% python3 -q
>>> import numpy as np
>>> from numpy import linalg as LA
>>> np.set_printoptions(precision=3, suppress=True, linewidth=100, sign=" ")
>>> rng = np.random.default_rng(88)
>>> E = (rng.random((6, 6)) < 0.3) + np.eye(6)
>>> E /= E.sum(axis=1, keepdims=True)
>>> E
array([[ 0.667,  0.   ,  0.   ,  0.   ,  0.   ,  0.333],
       [ 0.25 ,  0.25 ,  0.25 ,  0.25 ,  0.   ,  0.   ],
       [ 0.   ,  0.333,  0.333,  0.333,  0.   ,  0.   ],
       [ 0.   ,  0.   ,  0.   ,  0.5  ,  0.5  ,  0.   ],
       [ 0.2  ,  0.   ,  0.2  ,  0.2  ,  0.2  ,  0.2  ],
       [ 0.   ,  0.   ,  0.   ,  0.   ,  0.   ,  1.   ]])
>>> U, sig, VT = LA.svd(E)
>>> V = VT[:(sig > 1e-8).sum()]
>>> vec = E[4] + 3 * E[2] + rng.integers(2) * np.eye(6)[4]
>>> vec
array([ 0.2,  1. ,  1.2,  1.2,  1.2,  0.2])
>>> np.diag(V.T @ V)
array([ 1.   ,  0.667,  1.   ,  0.667,  0.667,  1.   ])
>>> np.allclose(V.T @ V @ vec, vec)
False
>>> feats = np.load("data.npy")
>>> feats
array([[ 22. ,   1.1,   0.2,   1. ],
       [ 28. ,   0.1,  -0.5,   0.6],
       [  4. ,  -1.1,  -0.5,   0.2],
       [ 76. ,  -0.7,  -2.1,   2.2],
       [ 22. ,  -1. ,  -0.7,   0.1],
       [-18. ,  -0.3,   0.3,  -0.7],
       [-16. ,  -2.4,  -0.5,  -0.1],
       [-32. ,   0.5,  -0.9,   0.6],
       [  2. ,  -0.4,  -0.8,   1.5],
       [ 16. ,   0.2,   0.6,   0.7],
       [  8. ,  -1.8,   0.2,  -0.7]])
>>> # column 0 dominates
>>> O, V = LA.qr(feats[:, :1])[0], LA.qr(feats[:, 1:])[0]
>>> sig = LA.svd(O.T @ V, compute_uv=False)
>>> round(LA.norm(O @ O.T - V @ V.T, 2), 3)
np.float64(1.0)
>>> (sig > 0.9).sum()
np.int64(0)
>>> sig
array([ 0.697])
>>> np.degrees(np.arccos(sig.clip(0, 1)))
array([ 45.804])
